In [1]: import numpy as np

In [2]: from numpy import linalg as LA

In [3]: np.set_printoptions(precision=2, suppress=True, linewidth=120, floatmode="fixed")

In [4]: data = np.loadtxt("block6.csv", delimiter=",")

In [5]: data
Out[5]: 
array([[ -1.00,   0.00,  -2.00,   2.00,  -2.00],
       [ -3.00,  -2.00,  -3.00,   1.00,  -4.00],
       [ -2.00,  -1.00,  -3.00,  -1.00,  -6.00],
       [ -2.00,   1.00,  -4.00,  -3.00,  -8.00],
       [ -1.00,  -1.00,  -4.00,  -5.00,  -7.00],
       [  0.00,  -2.00,  -2.00,  -3.00,  -9.00],
       [  2.00,  -4.00,  -4.00,  -1.00, -10.00],
       [  2.00,  -3.00,  -2.00,  -2.00, -12.00],
       [  0.00,  -4.00,  -3.00,  -4.00, -10.00],
       [ -2.00,  -6.00,  -3.00,  -6.00,  -8.00],
       [ -1.00,  -7.00,  -4.00,  -4.00,  -8.00],
       [ -3.00,  -5.00,  -6.00,  -5.00,  -8.00],
       [ -4.00,  -3.00,  -8.00,  -3.00,  -6.00],
       [ -4.00,  -3.00, -10.00,  -1.00,  -6.00],
       [ -2.00,  -3.00,  -9.00,  -3.00,  -4.00],
       [ -4.00,  -5.00,  -7.00,  -4.00,  -6.00],
       [ -2.00,  -6.00,  -8.00,  -3.00,  -4.00],
       [ -4.00,  -4.00,  -9.00,  -3.00,  -2.00],
       [ -5.00,  -4.00,  -9.00,  -4.00,  -4.00],
       [ -5.00,  -4.00, -11.00,  -3.00,  -6.00],
       [ -7.00,  -4.00, -11.00,  -4.00,  -4.00],
       [ -8.00,  -3.00,  -9.00,  -4.00,  -3.00],
       [-10.00,  -3.00, -11.00,  -4.00,  -2.00],
       [ -9.00,  -4.00, -13.00,  -3.00,  -3.00],
       [-11.00,  -5.00, -13.00,  -5.00,  -4.00],
       [-11.00,  -6.00, -14.00,  -4.00,  -4.00],
       [-13.00,  -6.00, -12.00,  -2.00,  -2.00],
       [-11.00,  -7.00, -12.00,   0.00,  -1.00],
       [ -9.00,  -5.00, -10.00,  -2.00,  -1.00],
       [-11.00,  -7.00, -11.00,  -1.00,   1.00],
       [-12.00,  -6.00,  -9.00,  -2.00,   0.00],
       [-12.00,  -4.00,  -9.00,   0.00,   0.00]])

In [6]: Uu, s, vt = LA.svd(data, full_matrices=False)

In [7]: np.round(vt @ vt.T, 2) + 0
Out[7]: 
array([[1.00, 0.00, 0.00, 0.00, 0.00],
       [0.00, 1.00, 0.00, 0.00, 0.00],
       [0.00, 0.00, 1.00, 0.00, 0.00],
       [0.00, 0.00, 0.00, 1.00, 0.00],
       [0.00, 0.00, 0.00, 0.00, 1.00]])

In [8]: s / s[0]
Out[8]: array([1.00, 0.43, 0.13, 0.12, 0.12])

In [9]: np.round(Uu.T @ Uu, 2) + 0
Out[9]: 
array([[1.00, 0.00, 0.00, 0.00, 0.00],
       [0.00, 1.00, 0.00, 0.00, 0.00],
       [0.00, 0.00, 1.00, 0.00, 0.00],
       [0.00, 0.00, 0.00, 1.00, 0.00],
       [0.00, 0.00, 0.00, 0.00, 1.00]])

In [10]: Uu.shape, s.shape, vt.shape
Out[10]: ((32, 5), (5,), (5, 5))

In [11]: D = LA.norm(data[:, None] - data[None], axis=-1)

In [12]: LA.matrix_rank(D ** 2)
Out[12]: np.int64(7)

In [13]: D[9].round(6).argsort(kind="stable")[:4]
Out[13]: array([ 9, 10, 11,  8])

In [14]: D.shape
Out[14]: (32, 32)

In [15]: D[:5, :5]
Out[15]: 
array([[0.00, 3.74, 5.29, 8.19, 8.89],
       [3.74, 0.00, 3.16, 6.56, 7.14],
       [5.29, 3.16, 0.00, 3.61, 4.36],
       [8.19, 6.56, 3.61, 0.00, 3.16],
       [8.89, 7.14, 4.36, 3.16, 0.00]])

In [16]: t = np.radians(180)

In [17]: Rm = np.eye(5)

In [18]: Rm[0, 0] = Rm[3, 3] = np.cos(t)

In [19]: Rm[0, 3], Rm[3, 0] = -np.sin(t), np.sin(t)

In [20]: Rm.round(2) + 0
Out[20]: 
array([[-1.00,  0.00,  0.00,  0.00,  0.00],
       [ 0.00,  1.00,  0.00,  0.00,  0.00],
       [ 0.00,  0.00,  1.00,  0.00,  0.00],
       [ 0.00,  0.00,  0.00, -1.00,  0.00],
       [ 0.00,  0.00,  0.00,  0.00,  1.00]])

In [21]: Y = data @ Rm.T

In [22]: LA.svd(data, compute_uv=False), LA.svd(Y, compute_uv=False)
Out[22]: 
(array([68.83, 29.37,  9.03,  8.13,  7.95]),
 array([68.83, 29.37,  9.03,  8.13,  7.95]))

In [23]: np.allclose(data @ data.T, Y @ Y.T)
Out[23]: True

In [24]: np.allclose(LA.norm(data, axis=1), LA.norm(Y, axis=1))
Out[24]: True

In [25]: M = np.tril(np.array([[3, 0, 3, -1, 4, 9],
    ...:     [-9, 0, 3, 3, -9, 3],
    ...:     [2, 2, -7, 2, -8, -9],
    ...:     [5, -8, 7, -4, 9, 7],
    ...:     [-5, 3, 6, 6, 7, 2],
    ...:     [4, 9, -3, 2, 4, 2]]), -1) + np.eye(6, dtype=int)

In [26]: M
Out[26]: 
array([[ 1,  0,  0,  0,  0,  0],
       [-9,  1,  0,  0,  0,  0],
       [ 2,  2,  1,  0,  0,  0],
       [ 5, -8,  7,  1,  0,  0],
       [-5,  3,  6,  6,  1,  0],
       [ 4,  9, -3,  2,  4,  1]])

In [27]: M @ M
Out[27]: 
array([[  1,   0,   0,   0,   0,   0],
       [-18,   1,   0,   0,   0,   0],
       [-14,   4,   1,   0,   0,   0],
       [ 96,  -2,  14,   1,   0,   0],
       [  5, -30,  54,  12,   1,   0],
       [-89,   8,  32,  28,   8,   1]])

In [28]: np.prod(np.diag(M)), round(float(LA.det(M)), 2)
Out[28]: (np.int64(1), 1.0)

In [29]: (M + M.T) / 2
Out[29]: 
array([[ 1.00, -4.50,  1.00,  2.50, -2.50,  2.00],
       [-4.50,  1.00,  1.00, -4.00,  1.50,  4.50],
       [ 1.00,  1.00,  1.00,  3.50,  3.00, -1.50],
       [ 2.50, -4.00,  3.50,  1.00,  3.00,  1.00],
       [-2.50,  1.50,  3.00,  3.00,  1.00,  2.00],
       [ 2.00,  4.50, -1.50,  1.00,  2.00,  1.00]])

In [30]: (M - M.T) / 2
Out[30]: 
array([[ 0.00,  4.50, -1.00, -2.50,  2.50, -2.00],
       [-4.50,  0.00, -1.00,  4.00, -1.50, -4.50],
       [ 1.00,  1.00,  0.00, -3.50, -3.00,  1.50],
       [ 2.50, -4.00,  3.50,  0.00, -3.00, -1.00],
       [-2.50,  1.50,  3.00,  3.00,  0.00, -2.00],
       [ 2.00,  4.50, -1.50,  1.00,  2.00,  0.00]])

In [31]: np.round(LA.det(M), 2)
Out[31]: np.float64(1.0)

In [32]: np.trace(M)
Out[32]: np.int64(6)

In [33]: rng = np.random.default_rng(42)

In [34]: Y = M + rng.integers(-2, 3, (6, 5)) @ rng.integers(-2, 3, (5, 6))

In [35]: Y
Out[35]: 
array([[  4,   3,   1,   3,  -6,   7],
       [-13,  -3,  -5,   6,   7,  -6],
       [  8,   4,  -2,   0,  -4,   5],
       [  5,  -5,  11,  -7,   0,  -6],
       [ -7,   3,  13,  -5,   2,  -4],
       [  6,   6,  -9,   6,   6,   3]])

In [36]: np.abs(Y - M).sum(axis=1)
Out[36]: array([23, 32, 20, 21, 25, 19])

In [37]: Y - M
Out[37]: 
array([[  3,   3,   1,   3,  -6,   7],
       [ -4,  -4,  -5,   6,   7,  -6],
       [  6,   2,  -3,   0,  -4,   5],
       [  0,   3,   4,  -8,   0,  -6],
       [ -2,   0,   7, -11,   1,  -4],
       [  2,  -3,  -6,   4,   2,   2]])

In [38]: X = np.loadtxt("w.csv", delimiter=",")

In [39]: X
Out[39]: 
array([[ 1.00, -1.00,  0.00,  0.00,  0.00,  0.00,  0.00,  0.00,  0.00,  0.00,  0.00,  0.00],
       [-1.00,  1.00, -1.00,  0.00,  0.00,  0.00,  0.00,  0.00,  0.00,  0.00,  0.00,  0.00],
       [ 0.00, -1.00,  0.00, -1.00,  0.00,  0.00,  0.00,  0.00,  0.00,  0.00,  0.00,  0.00],
       [ 0.00,  0.00, -1.00, -2.00, -1.00,  0.00,  0.00,  0.00,  0.00,  0.00,  0.00,  0.00],
       [ 0.00,  0.00,  0.00, -1.00, -3.00, -1.00,  0.00,  0.00,  0.00,  0.00,  0.00,  0.00],
       [ 0.00,  0.00,  0.00,  0.00, -1.00, -3.00, -1.00,  0.00,  0.00,  0.00,  0.00,  0.00],
       [ 0.00,  0.00,  0.00,  0.00,  0.00, -1.00, -1.00, -1.00,  0.00,  0.00,  0.00,  0.00],
       [ 0.00,  0.00,  0.00,  0.00,  0.00,  0.00, -1.00,  3.00, -1.00,  0.00,  0.00,  0.00],
       [ 0.00,  0.00,  0.00,  0.00,  0.00,  0.00,  0.00, -1.00, -1.00, -1.00,  0.00,  0.00],
       [ 0.00,  0.00,  0.00,  0.00,  0.00,  0.00,  0.00,  0.00, -1.00, -1.00, -1.00,  0.00],
       [ 0.00,  0.00,  0.00,  0.00,  0.00,  0.00,  0.00,  0.00,  0.00, -1.00, -2.00, -1.00],
       [ 0.00,  0.00,  0.00,  0.00,  0.00,  0.00,  0.00,  0.00,  0.00,  0.00, -1.00, -2.00]])

In [40]: # symmetric

In [41]: w, vecs = LA.eigh(X)

In [42]: np.abs(vecs[:, -1]).round(6).argmax()
Out[42]: np.int64(7)

In [43]: np.round(np.abs(vecs[:, -1]), 2) + 0
Out[43]: array([0.00, 0.00, 0.00, 0.00, 0.01, 0.03, 0.22, 0.95, 0.22, 0.05, 0.01, 0.00])

In [44]: np.round(vecs @ np.diag(w) @ vecs.T, 2) + 0
Out[44]: 
array([[ 1.00, -1.00,  0.00,  0.00,  0.00,  0.00,  0.00,  0.00,  0.00,  0.00,  0.00,  0.00],
       [-1.00,  1.00, -1.00,  0.00,  0.00,  0.00,  0.00,  0.00,  0.00,  0.00,  0.00,  0.00],
       [ 0.00, -1.00,  0.00, -1.00,  0.00,  0.00,  0.00,  0.00,  0.00,  0.00,  0.00,  0.00],
       [ 0.00,  0.00, -1.00, -2.00, -1.00,  0.00,  0.00,  0.00,  0.00,  0.00,  0.00,  0.00],
       [ 0.00,  0.00,  0.00, -1.00, -3.00, -1.00,  0.00,  0.00,  0.00,  0.00,  0.00,  0.00],
       [ 0.00,  0.00,  0.00,  0.00, -1.00, -3.00, -1.00,  0.00,  0.00,  0.00,  0.00,  0.00],
       [ 0.00,  0.00,  0.00,  0.00,  0.00, -1.00, -1.00, -1.00,  0.00,  0.00,  0.00,  0.00],
       [ 0.00,  0.00,  0.00,  0.00,  0.00,  0.00, -1.00,  3.00, -1.00,  0.00,  0.00,  0.00],
       [ 0.00,  0.00,  0.00,  0.00,  0.00,  0.00,  0.00, -1.00, -1.00, -1.00,  0.00,  0.00],
       [ 0.00,  0.00,  0.00,  0.00,  0.00,  0.00,  0.00,  0.00, -1.00, -1.00, -1.00,  0.00],
       [ 0.00,  0.00,  0.00,  0.00,  0.00,  0.00,  0.00,  0.00,  0.00, -1.00, -2.00, -1.00],
       [ 0.00,  0.00,  0.00,  0.00,  0.00,  0.00,  0.00,  0.00,  0.00,  0.00, -1.00, -2.00]])

In [45]: (w > 1e-8).sum(), (w < -1e-8).sum()
Out[45]: (np.int64(4), np.int64(8))

In [46]: LA.eigvalsh(X @ X)
Out[46]: array([ 0.05,  0.18,  0.48,  0.52,  1.22,  2.97,  4.34,  5.18,  8.82, 10.94, 12.03, 19.27])

In [47]: LA.svd(X, compute_uv=False)
Out[47]: array([4.39, 3.47, 3.31, 2.97, 2.28, 2.08, 1.72, 1.11, 0.72, 0.69, 0.42, 0.23])

In [48]: np.round(vecs.T @ X @ vecs, 2) + 0
Out[48]: 
array([[-4.39,  0.00,  0.00,  0.00,  0.00,  0.00,  0.00,  0.00,  0.00,  0.00,  0.00,  0.00],
       [ 0.00, -3.31,  0.00,  0.00,  0.00,  0.00,  0.00,  0.00,  0.00,  0.00,  0.00,  0.00],
       [ 0.00,  0.00, -2.97,  0.00,  0.00,  0.00,  0.00,  0.00,  0.00,  0.00,  0.00,  0.00],
       [ 0.00,  0.00,  0.00, -2.08,  0.00,  0.00,  0.00,  0.00,  0.00,  0.00,  0.00,  0.00],
       [ 0.00,  0.00,  0.00,  0.00, -1.72,  0.00,  0.00,  0.00,  0.00,  0.00,  0.00,  0.00],
       [ 0.00,  0.00,  0.00,  0.00,  0.00, -1.11,  0.00,  0.00,  0.00,  0.00,  0.00,  0.00],
       [ 0.00,  0.00,  0.00,  0.00,  0.00,  0.00, -0.69,  0.00,  0.00,  0.00,  0.00,  0.00],
       [ 0.00,  0.00,  0.00,  0.00,  0.00,  0.00,  0.00, -0.42,  0.00,  0.00,  0.00,  0.00],
       [ 0.00,  0.00,  0.00,  0.00,  0.00,  0.00,  0.00,  0.00,  0.23,  0.00,  0.00,  0.00],
       [ 0.00,  0.00,  0.00,  0.00,  0.00,  0.00,  0.00,  0.00,  0.00,  0.72,  0.00,  0.00],
       [ 0.00,  0.00,  0.00,  0.00,  0.00,  0.00,  0.00,  0.00,  0.00,  0.00,  2.28,  0.00],
       [ 0.00,  0.00,  0.00,  0.00,  0.00,  0.00,  0.00,  0.00,  0.00,  0.00,  0.00,  3.47]])
